% ipython --no-banner

In [1]: import numpy as np

In [2]: np.set_printoptions(precision=3, suppress=True, linewidth=200)

In [3]: def tidy(a):
   ...:     return np.round(a, 3) + 0
   ...: 

In [4]: data = np.load("arr.npy")

In [5]: data
Out[5]: 
array([[ 3.272,  2.814,  1.654],
       [ 2.565,  2.799,  1.102],
       [ 3.116,  3.214,  0.876],
       [ 3.101,  3.094,  1.111],
       [ 2.494,  2.583,  1.096],
       [ 2.852,  2.981,  0.858],
       [ 3.09 ,  2.852,  1.222],
       [-3.17 ,  3.271,  2.863],
       [-2.561,  2.996,  3.219],
       [-2.965,  2.796,  2.541],
       [-2.675,  2.86 ,  3.473],
       [-2.814,  3.158,  2.684],
       [-2.824,  3.213,  2.947],
       [-2.957,  3.128,  3.035]])

In [6]: tidy(np.abs(np.linalg.svd(data)[2][-1]))
Out[6]: array([0.237, 0.553, 0.798])

In [7]: round(np.log10(np.linalg.cond(data)))
Out[7]: 1

In [8]: np.linalg.matrix_rank(data, rtol=0.1)
Out[8]: np.int64(2)

In [9]: tidy(np.linalg.norm(data, 2) / np.linalg.norm(data))
Out[9]: np.float64(0.789)

In [10]: dist = np.linalg.norm(data[:, None] - data[None], axis=-1)

In [11]: tidy(dist[:5, :5])
Out[11]: 
array([[0.   , 0.897, 0.889, 0.634, 0.985],
       [0.897, 0.   , 0.726, 0.612, 0.227],
       [0.889, 0.726, 0.   , 0.264, 0.913],
       [0.634, 0.612, 0.264, 0.   , 0.794],
       [0.985, 0.227, 0.913, 0.794, 0.   ]])

In [12]: np.flatnonzero(dist[12] < dist.mean() / 2)
Out[12]: array([ 7,  8,  9, 10, 11, 12, 13])

In [13]: dist[12].round(6).argsort(kind="stable")[:4]
Out[13]: array([12, 13, 11,  7])

In [14]: Xc = data - data.mean(axis=0)

In [15]: vecs = np.linalg.svd(Xc)[2][:2]

In [16]: other = Xc - Xc @ vecs.T @ vecs

In [17]: tidy(np.diag(vecs.T @ vecs))
Out[17]: array([0.994, 0.03 , 0.975])

In [18]: tidy(other.std(axis=0))
Out[18]: array([0.013, 0.175, 0.028])

In [19]: np.linalg.norm(other, axis=1).round(6).argmax()
Out[19]: np.int64(4)

In [20]: tidy(np.linalg.norm(other) / np.linalg.norm(Xc))
Out[20]: np.float64(0.058)

In [21]: tidy((Xc @ vecs.T).std(axis=0))
Out[21]: array([3.039, 0.3  ])

In [22]: Xc = data - data.mean(axis=0)

In [23]: left, sig, Vt = np.linalg.svd(Xc, full_matrices=False)

In [24]: np.abs(left[:, 0]).argmax()
Out[24]: np.int64(7)

In [25]: tidy(Vt[0] * np.sign(Vt[0, np.abs(Vt[0]).argmax()]))
Out[25]: array([ 0.953, -0.024, -0.3  ])

In [26]: tidy(Xc.mean(axis=0))
Out[26]: array([0., 0., 0.])

In [27]: tidy((sig ** 2).sum() ** 2 / (sig ** 4).sum())
Out[27]: np.float64(1.026)

In [28]: tidy(sig ** 2 / (sig ** 2).sum())
Out[28]: array([0.987, 0.01 , 0.003])

In [29]: P = data @ np.linalg.solve(data.T @ data, data.T)

In [30]: tidy(np.trace(P))
Out[30]: np.float64(3.0)

In [31]: np.allclose(P @ P, P)
Out[31]: True

In [32]: m1 = np.loadtxt("run18.csv", delimiter=",")

In [33]: m1
Out[33]: 
array([[3., 1., 0.],
       [0., 3., 1.],
       [0., 0., 3.]])

In [34]: rng = np.random.default_rng(374)

In [35]: idx = rng.permutation(3)

In [36]: other = m1[:, idx] * rng.choice([-1, 1], 3)

In [37]: other
Out[37]: 
array([[-1.,  0.,  3.],
       [-3.,  1.,  0.],
       [-0.,  3.,  0.]])

In [38]: left, _, Vt = np.linalg.svd(m1.T @ other)

In [39]: idx
Out[39]: array([1, 2, 0])

In [40]: x0 = np.array([0, 1, -2])

In [41]: y = other @ x0

In [42]: c, lr = np.zeros(3), 1 / np.linalg.norm(other, 2) ** 2

In [43]: for i in range(6):
    ...:     c -= lr * other.T @ (other @ c - y)
    ...:     if i % 2 == 0: print(i, round(np.linalg.norm(other @ c - y), 3))
    ...: 
0 2.314
2 0.433
4 0.141

In [44]: tidy(np.linalg.cond(other))
Out[44]: np.float64(1.602)

In [45]: tidy(c)
Out[45]: array([ 0.025,  1.015, -1.977])

In [46]: Q, Rm = np.linalg.qr(m1)

In [47]: np.trace(Q @ Q.T)
Out[47]: np.float64(3.0)

In [48]: np.allclose(Rm.T @ Rm, m1.T @ m1)
Out[48]: True

In [49]: np.abs(np.diag(Rm))
Out[49]: array([3., 3., 3.])

In [50]: Q
Out[50]: 
array([[ 1.,  0.,  0.],
       [-0.,  1.,  0.],
       [-0., -0.,  1.]])

In [51]: Q @ Rm
Out[51]: 
array([[3., 1., 0.],
       [0., 3., 1.],
       [0., 0., 3.]])

In [52]: left, sig, Vt = np.linalg.svd(m1, full_matrices=False)

In [53]: tidy(left.T @ m1 @ Vt.T)
Out[53]: 
array([[3.745, 0.   , 0.   ],
       [0.   , 3.083, 0.   ],
       [0.   , 0.   , 2.338]])

In [54]: np.abs(left[:, 0]).round(6).argmax()
Out[54]: np.int64(1)

In [55]: (sig > 1e-8).sum()
Out[55]: np.int64(3)

In [56]: tidy(np.abs(Vt[0]))
Out[56]: array([0.432, 0.723, 0.539])

In [57]: left.shape, sig.shape, Vt.shape
Out[57]: ((3, 3), (3,), (3, 3))

In [58]: tidy(np.cumsum(sig ** 2) / np.sum(sig ** 2))
Out[58]: array([0.484, 0.811, 1.   ])

In [59]: tidy(sig / sig[0])
Out[59]: array([1.   , 0.823, 0.624])

In [60]: tidy(sig)
Out[60]: array([3.745, 3.083, 2.338])

In [61]: tidy(np.linalg.eigvals(m1))
Out[61]: array([3., 3., 3.])

In [62]: tidy(np.linalg.det(2 * m1)), tidy(np.linalg.det(m1))
Out[62]: (np.float64(216.0), np.float64(27.0))

In [63]: tidy(np.linalg.det(m1[::-1]))
Out[63]: np.float64(-27.0)

In [64]: M = np.loadtxt("out11.csv", delimiter=",")

In [65]: M
Out[65]: 
array([[0., 8.],
       [0., 0.]])

In [66]: left, sig, Vt = np.linalg.svd(M)

In [67]: vecs = Vt[:(sig > 1e-8).sum()]

In [68]: x0 = M[0] + 4 * M[1] + rng.integers(2) * np.eye(2)[1]

In [69]: x0
Out[69]: array([0., 8.])

In [70]: np.linalg.matrix_rank(np.vstack([M, x0]))
Out[70]: np.int64(1)

In [71]: vecs.T @ vecs
Out[71]: 
array([[0., 0.],
       [0., 1.]])

In [72]: tidy(np.sort(np.linalg.eigvals(M)))
Out[72]: array([0., 0.])

In [73]: np.prod(np.diag(M)), tidy(np.linalg.det(M))
Out[73]: (np.float64(0.0), np.float64(0.0))

In [74]: np.linalg.matrix_rank(M - M[0, 0] * np.eye(2))
Out[74]: np.int64(1)

In [75]: np.einsum("ij,ji->", M, M)
Out[75]: np.float64(0.0)

In [76]: np.einsum("ii->", M)
Out[76]: np.float64(0.0)

In [77]: tidy(np.linalg.det(2 * M)), tidy(np.linalg.det(M))
Out[77]: (np.float64(0.0), np.float64(0.0))

In [78]: K = np.array([[5, 1, 5, 1], [0, 0, 0, 0], [5, 1, 5, 1], [0, 0, 0, 0]])

In [79]: K
Out[79]: 
array([[5, 1, 5, 1],
       [0, 0, 0, 0],
       [5, 1, 5, 1],
       [0, 0, 0, 0]])

In [80]: left, sig, Vt = np.linalg.svd(K)

In [81]: vecs = Vt[:(sig > 1e-8).sum()]

In [82]: x0 = K[1] + 3 * K[0] + rng.integers(2) * np.eye(4)[0]

In [83]: x0
Out[83]: array([15.,  3., 15.,  3.])

In [84]: tidy(np.linalg.norm(x0 - vecs.T @ vecs @ x0))
Out[84]: np.float64(0.0)

In [85]: tidy(np.diag(vecs.T @ vecs))
Out[85]: array([0.481, 0.019, 0.481, 0.019])

In [86]: np.allclose(vecs.T @ vecs @ x0, x0)
Out[86]: True

In [87]: np.linalg.matrix_rank(np.vstack([K, x0]))
Out[87]: np.int64(1)

In [88]: np.allclose(K[:-1].T @ np.linalg.lstsq(K[:-1].T, K[-1])[0], K[-1])
Out[88]: True

In [89]: np.linalg.lstsq(K[:-1].T, K[-1])[2]
Out[89]: np.int32(1)

In [90]: np.unique(K.round(6), axis=0).shape
Out[90]: (2, 4)

In [91]: tidy(np.trace(np.linalg.pinv(K) @ K))
Out[91]: np.float64(1.0)

In [92]: np.abs(np.diag(np.linalg.qr(K)[1])) > 1e-9
Out[92]: array([ True, False, False, False])

In [93]: idx = rng.permutation(4)

In [94]: idx
Out[94]: array([0, 1, 2, 3])

In [95]: other = K[idx][:, idx]

In [96]: other
Out[96]: 
array([[5, 1, 5, 1],
       [0, 0, 0, 0],
       [5, 1, 5, 1],
       [0, 0, 0, 0]])

In [97]: np.allclose(other, K)
Out[97]: True

In [98]: np.diag(other)
Out[98]: array([5, 0, 5, 0])

In [99]: np.trace(other)
Out[99]: np.int64(10)

In [100]: tidy(np.linalg.det(other)), tidy(np.linalg.det(K[idx]))
Out[100]: (np.float64(0.0), np.float64(0.0))

In [101]: r = np.linalg.matrix_rank(K)

In [102]: r
Out[102]: np.int64(1)

In [103]: N = np.linalg.svd(K)[2][r:].T

In [104]: np.linalg.matrix_rank(K.T @ K), np.linalg.matrix_rank(K @ K.T)
Out[104]: (np.int64(1), np.int64(1))

In [105]: N.shape
Out[105]: (4, 3)

In [106]: [int(np.linalg.matrix_rank(np.delete(K, i, axis=0))) for i in range(4)]
Out[106]: [1, 1, 1, 1]

In [107]: mat = np.loadtxt("dump.csv", delimiter=",")

In [108]: tidy(mat)
Out[108]: 
array([[-0.076,  0.838,  0.502,  0.198],
       [-0.839,  0.191, -0.276, -0.429],
       [ 0.534,  0.453, -0.459, -0.547],
       [-0.076,  0.236, -0.679,  0.691]])

In [109]: tidy(np.linalg.eigvals(mat).sum().real)
Out[109]: np.float64(0.347)

In [110]: tidy(np.kron(np.eye(2, dtype=int), mat))
Out[110]: 
array([[-0.076,  0.838,  0.502,  0.198,  0.   ,  0.   ,  0.   ,  0.   ],
       [-0.839,  0.191, -0.276, -0.429,  0.   ,  0.   ,  0.   ,  0.   ],
       [ 0.534,  0.453, -0.459, -0.547,  0.   ,  0.   ,  0.   ,  0.   ],
       [-0.076,  0.236, -0.679,  0.691,  0.   ,  0.   ,  0.   ,  0.   ],
       [ 0.   ,  0.   ,  0.   ,  0.   , -0.076,  0.838,  0.502,  0.198],
       [ 0.   ,  0.   ,  0.   ,  0.   , -0.839,  0.191, -0.276, -0.429],
       [ 0.   ,  0.   ,  0.   ,  0.   ,  0.534,  0.453, -0.459, -0.547],
       [ 0.   ,  0.   ,  0.   ,  0.   , -0.076,  0.236, -0.679,  0.691]])

In [111]: tidy(np.linalg.det(2 * mat)), tidy(np.linalg.det(mat))
Out[111]: (np.float64(-16.0), np.float64(-1.0))

In [112]: tidy(np.linalg.eigvals(mat))
Out[112]: array([-1.   +0.j   ,  0.173+0.985j,  0.173-0.985j,  1.   +0.j   ])

In [113]: f, v = m1[2], m1[0]

In [114]: f @ v
Out[114]: np.float64(0.0)

In [115]: f @ f
Out[115]: np.float64(9.0)

In [116]: pr = (f @ v) / (f @ f) * f

In [117]: np.linalg.matrix_rank(np.outer(f, v))
Out[117]: np.int64(1)

In [118]: np.outer(f, v)
Out[118]: 
array([[0., 0., 0.],
       [0., 0., 0.],
       [9., 3., 0.]])

In [119]: tidy(np.linalg.norm(f + v) ** 2 + np.linalg.norm(f - v) ** 2)
Out[119]: np.float64(38.0)

In [120]: v - pr
Out[120]: array([3., 1., 0.])

In [121]: tidy(np.abs(np.linalg.eigvals(mat)).max())
Out[121]: np.float64(1.0)

In [122]: tidy((mat - mat.T) / 2)
Out[122]: 
array([[ 0.   ,  0.838, -0.016,  0.137],
       [-0.838,  0.   , -0.365, -0.332],
       [ 0.016,  0.365,  0.   ,  0.066],
       [-0.137,  0.332, -0.066,  0.   ]])

In [123]: np.allclose(mat @ mat.T, mat.T @ mat)
Out[123]: True

In [124]: np.allclose(mat, mat.T)
Out[124]: False

In [125]: tidy(np.trace(mat))
Out[125]: np.float64(0.347)

In [126]: tidy(np.linalg.svd(mat, compute_uv=False))
Out[126]: array([1., 1., 1., 1.])

In [127]: tidy(mat @ mat.T)
Out[127]: 
array([[1., 0., 0., 0.],
       [0., 1., 0., 0.],
       [0., 0., 1., 0.],
       [0., 0., 0., 1.]])

In [128]: tidy(np.linalg.norm(mat, axis=0))
Out[128]: array([1., 1., 1., 1.])

In [129]: X = np.loadtxt("data.csv", delimiter=",")

In [130]: X
Out[130]: 
array([[ 3.008, -2.954, -2.859,  1.478],
       [ 0.266, -0.273,  0.082, -0.125],
       [ 0.204, -0.111, -0.141,  0.152],
       [-3.674,  3.837,  3.772, -1.728],
       [-0.175, -0.118,  0.223,  0.107],
       [-1.711,  1.658,  1.592, -0.771],
       [ 2.931, -2.759, -2.846,  1.447],
       [-0.277,  0.297,  0.538, -0.204],
       [ 3.45 , -3.489, -3.594,  1.959],
       [ 0.671, -0.618, -0.846,  0.341],
       [ 2.781, -2.823, -2.682,  1.579],
       [-0.814,  0.796,  0.799, -0.178],
       [ 0.938, -1.135, -0.862,  0.561],
       [-2.035,  2.011,  2.152, -0.896],
       [-3.356,  3.257,  3.426, -1.639],
       [ 0.395, -0.442, -0.315,  0.109],
       [ 0.762, -0.573, -0.607,  0.171],
       [-0.382,  0.571,  0.469, -0.196],
       [-2.085,  2.013,  2.319, -1.046],
       [ 2.465, -2.447, -2.627,  1.134],
       [-1.305,  1.289,  1.433, -0.747],
       [-1.804,  1.925,  1.934, -0.908],
       [ 1.339, -1.293, -1.223,  0.788],
       [-1.422,  1.573,  1.738, -0.599],
       [ 0.896, -0.751, -1.044,  0.428],
       [-0.682,  0.777,  0.682, -0.417],
       [ 2.43 , -2.423, -2.255,  1.37 ],
       [-1.445,  1.564,  1.595, -0.897]])

In [131]: W2 = X[[27, 17]].astype(float)

In [132]: for _ in range(6):
     ...:     idx = np.linalg.norm(X[:, None] - W2, axis=-1).argmin(axis=1)
     ...:     W2 = np.array([X[idx == j].mean(axis=0) for j in range(2)])
     ...: 

In [133]: idx
Out[133]: array([1, 1, 1, 0, 1, 0, 1, 0, 1, 1, 1, 0, 1, 0, 0, 1, 1, 0, 0, 1, 0, 0, 1, 0, 1, 0, 1, 0])

In [134]: np.bincount(idx)
Out[134]: array([13, 15])

In [135]: tidy(W2)
Out[135]: 
array([[-1.615,  1.659,  1.727, -0.787],
       [ 1.491, -1.481, -1.44 ,  0.767]])

In [136]: Xc = (X - X.mean(axis=0)) / X.std(axis=0)

In [137]: tidy(Xc.std(axis=0))
Out[137]: array([1., 1., 1., 1.])

In [138]: c = np.linalg.lstsq(np.delete(Xc, 3, axis=1), Xc[:, 3])[0]

In [139]: np.abs(c).argmax()
Out[139]: np.int64(1)

In [140]: tidy(c)
Out[140]: array([-0.228, -0.778, -0.445])

In [141]: tidy(1 - np.var(Xc[:, 3] - np.delete(Xc, 3, axis=1) @ c))
Out[141]: np.float64(0.986)
